% ipython --no-banner

In [1]: import numpy as np

In [2]: np.set_printoptions(precision=3, suppress=True, linewidth=140, legacy="1.25")

In [3]: tidy = lambda a: np.round(a, 3) + 0

In [4]: J = np.array([[3, -3, -1, 1, -1, 1, 0],
   ...:     [0, 3, -3, -1, 1, -1, 1],
   ...:     [1, 0, 3, -3, -1, 1, -1],
   ...:     [-1, 1, 0, 3, -3, -1, 1],
   ...:     [1, -1, 1, 0, 3, -3, -1],
   ...:     [-1, 1, -1, 1, 0, 3, -3],
   ...:     [-3, -1, 1, -1, 1, 0, 3]])

In [5]: rk = np.linalg.matrix_rank(J)

In [6]: print(rk)
6

In [7]: N = np.linalg.svd(J)[2][rk:].T

In [8]: print(tidy(N @ N.T))
[[0.143 0.143 0.143 0.143 0.143 0.143 0.143]
 [0.143 0.143 0.143 0.143 0.143 0.143 0.143]
 [0.143 0.143 0.143 0.143 0.143 0.143 0.143]
 [0.143 0.143 0.143 0.143 0.143 0.143 0.143]
 [0.143 0.143 0.143 0.143 0.143 0.143 0.143]
 [0.143 0.143 0.143 0.143 0.143 0.143 0.143]
 [0.143 0.143 0.143 0.143 0.143 0.143 0.143]]

In [9]: print(N.shape)
(7, 1)

In [10]: print((J @ J)[0])
[  5 -15   1  13 -11  10  -3]

In [11]: print(np.allclose(J @ J.T, J.T @ J))
True

In [12]: print(tidy(np.fft.fft(J[0])))
[0.   +0.j    1.13 +3.428j 3.668+3.621j 5.703-2.212j 5.703+2.212j 3.668-3.621j 1.13 -3.428j]

In [13]: print(tidy(np.sort(np.abs(np.fft.fft(J[0])))), tidy(np.sort(np.linalg.svd(J, compute_uv=False))))
[0.    3.609 3.609 5.154 5.154 6.117 6.117] [0.    3.609 3.609 5.154 5.154 6.117 6.117]

In [14]: Uu, s, VT = np.linalg.svd(J, full_matrices=False)

In [15]: print(tidy(Uu.T @ J @ VT.T))
[[6.117 0.    0.    0.    0.    0.    0.   ]
 [0.    6.117 0.    0.    0.    0.    0.   ]
 [0.    0.    5.154 0.    0.    0.    0.   ]
 [0.    0.    0.    5.154 0.    0.    0.   ]
 [0.    0.    0.    0.    3.609 0.    0.   ]
 [0.    0.    0.    0.    0.    3.609 0.   ]
 [0.    0.    0.    0.    0.    0.    0.   ]]

In [16]: print(tidy(s / s[0]))
[1.    1.    0.843 0.843 0.59  0.59  0.   ]

In [17]: print(tidy(s))
[6.117 6.117 5.154 5.154 3.609 3.609 0.   ]

In [18]: print(tidy(Uu.T @ Uu))
[[1. 0. 0. 0. 0. 0. 0.]
 [0. 1. 0. 0. 0. 0. 0.]
 [0. 0. 1. 0. 0. 0. 0.]
 [0. 0. 0. 1. 0. 0. 0.]
 [0. 0. 0. 0. 1. 0. 0.]
 [0. 0. 0. 0. 0. 1. 0.]
 [0. 0. 0. 0. 0. 0. 1.]]

In [19]: print(np.allclose(Uu * s @ VT, J))
True

In [20]: print(Uu.shape, s.shape, VT.shape)
(7, 7) (7,) (7, 7)
